>>> import numpy as np
>>> np.set_printoptions(precision=3, suppress=True, linewidth=160, floatmode="fixed")
>>> F = np.load("dump.npy")
>>> F
array([[ 0,  0,  0,  0,  0, -1,  0,  0,  0],
       [ 0, -2,  0,  0, -1,  0,  0, -1,  0],
       [ 0,  0,  1,  3,  0,  0,  3,  0, -1],
       [ 0,  0, -1,  2,  0,  0,  0,  0,  3],
       [ 0,  3,  0,  0,  1,  0,  0, -3,  0],
       [-2,  0,  0,  0,  0,  2,  0,  0,  0],
       [ 0,  0,  3, -1,  0,  0,  2,  0, -1],
       [ 0,  1,  0,  0,  2,  0,  0,  3,  0],
       [ 0,  0, -3, -1,  0,  0,  0,  0,  0]])
>>> # 3 blocks once reordered
>>> M2 = np.array([[3, 0],
...     [2, 2],
...     [0, 1],
...     [1, 0],
...     [3, 2],
...     [0, 1],
...     [3, 2],
...     [3, 0],
...     [1, 3]])
>>> M2.T @ F.T
array([[  0, -10,  11,   5,   0,  -6,   4,  17,  -1],
       [ -1,  -6,   4,   8,   8,   2,   4,   6,  -3]])
>>> np.einsum("ik,kj->ij", F, M2)
array([[  0,  -1],
       [-10,  -6],
       [ 11,   4],
       [  5,   8],
       [  0,   8],
       [ -6,   2],
       [  4,   4],
       [ 17,   6],
       [ -1,  -3]])
>>> np.einsum("ij->j", F)
array([-2,  2,  0,  3,  2,  1,  5, -1,  1])
>>> np.linalg.matrix_rank(F @ M2)
np.int64(2)
>>> Q, vecs = np.linalg.qr(F[:, :1])[0], np.linalg.qr(F[:, 1:])[0]
>>> sig = np.linalg.svd(Q.T @ vecs, compute_uv=False)
>>> sig
array([0.894])
>>> round(float(np.linalg.norm(Q @ Q.T - vecs @ vecs.T, 2)), 3)
1.0
>>> (sig > 0.9).sum()
np.int64(0)
>>> np.degrees(np.arccos(sig.clip(0, 1)))
array([26.565])
>>> A = np.array([[1.0, 3.0, 0.0], [3.0, -1.0, 3.0], [0.0, 3.0, 1.0]])
>>> # equal to its transpose
>>> round(float(np.linalg.norm(A, "nuc")), 3)
9.718
>>> np.linalg.norm(A, axis=0)
array([3.162, 4.359, 3.162])
>>> np.linalg.norm(A, axis=1).argmax()
np.int64(1)
>>> np.round(np.linalg.norm(A[1], 1), 3), np.round(np.linalg.norm(A[1], np.inf), 3)
(np.float64(7.0), np.float64(3.0))
>>> round(float(np.linalg.norm(A) ** 2 / np.linalg.norm(A, 2) ** 2), 3)
2.053
>>> ev, vecs = np.linalg.eig(A)
>>> np.sort(np.linalg.eigvals(np.linalg.inv(A)))
array([-0.229,  0.229,  1.000])
>>> np.round(A @ vecs[:, 0] - ev[0] * vecs[:, 0], 3) + 0
array([0.000, 0.000, 0.000])
>>> np.sort(np.linalg.eigvals(A @ A))
array([ 1.000, 19.000, 19.000])
>>> np.round(np.prod(ev), 3)
np.float64(-19.0)
>>> ev, vecs = np.linalg.eigh(A)
>>> x0 = np.array([0, 2, 2])
>>> (np.sign(vecs[:, -1].round(6)) == np.sign(vecs[0, -1].round(6))).astype(int)
array([1, 1, 1])
>>> np.round(vecs * np.abs(ev) @ vecs.T, 3) + 0
array([[2.679, 0.000, 1.679],
       [0.000, 4.359, 0.000],
       [1.679, 0.000, 2.679]])
>>> [round(float(np.linalg.det(A[:i, :i])), 2) + 0 for i in range(1, 4)]
[1.0, -10.0, -19.0]
>>> round(float(np.linalg.eigvalsh(A).min()), 3)
-4.359
>>> try:
...     np.linalg.cholesky(A)
... except np.linalg.LinAlgError as e:
...     print(repr(e))
... 
LinAlgError('Matrix is not positive definite')
>>> np.kron(np.eye(2, dtype=int), A)
array([[ 1.000,  3.000,  0.000,  0.000,  0.000,  0.000],
       [ 3.000, -1.000,  3.000,  0.000, -0.000,  0.000],
       [ 0.000,  3.000,  1.000,  0.000,  0.000,  0.000],
       [ 0.000,  0.000,  0.000,  1.000,  3.000,  0.000],
       [ 0.000, -0.000,  0.000,  3.000, -1.000,  3.000],
       [ 0.000,  0.000,  0.000,  0.000,  3.000,  1.000]])
>>> round(np.linalg.eigvals(A).sum().real, 3)
np.float64(1.0)
>>> arr = np.loadtxt("out2.csv", delimiter=",")
>>> arr
array([[  1.000,  -3.000,   9.000, -27.000],
       [  1.000,  -2.000,   4.000,  -8.000],
       [  1.000,  -1.000,   1.000,  -1.000],
       [  1.000,   0.000,   0.000,   0.000],
       [  1.000,   1.000,   1.000,   1.000],
       [  1.000,   2.000,   4.000,   8.000],
       [  1.000,   3.000,   9.000,  27.000]])
>>> ang = np.radians(36)
>>> r_ = np.eye(4)
>>> r_[0, 0] = r_[1, 1] = np.cos(ang)
>>> r_[0, 1], r_[1, 0] = -np.sin(ang), np.sin(ang)
>>> r_
array([[ 0.809, -0.588,  0.000,  0.000],
       [ 0.588,  0.809,  0.000,  0.000],
       [ 0.000,  0.000,  1.000,  0.000],
       [ 0.000,  0.000,  0.000,  1.000]])
>>> M2 = arr @ r_.T
>>> np.allclose(arr @ arr.T, M2 @ M2.T)
True
>>> np.round(np.linalg.det(r_), 3), round(float(np.trace(r_)), 3)
(np.float64(1.0), 3.618)
>>> np.linalg.svd(arr, compute_uv=False), np.linalg.svd(M2, compute_uv=False)
(array([40.153, 14.144,  1.937,  1.714]), array([40.153, 14.144,  1.937,  1.714]))
>>> np.abs(M2 - arr).max(axis=0)
array([1.954, 1.161, 0.000, 0.000])
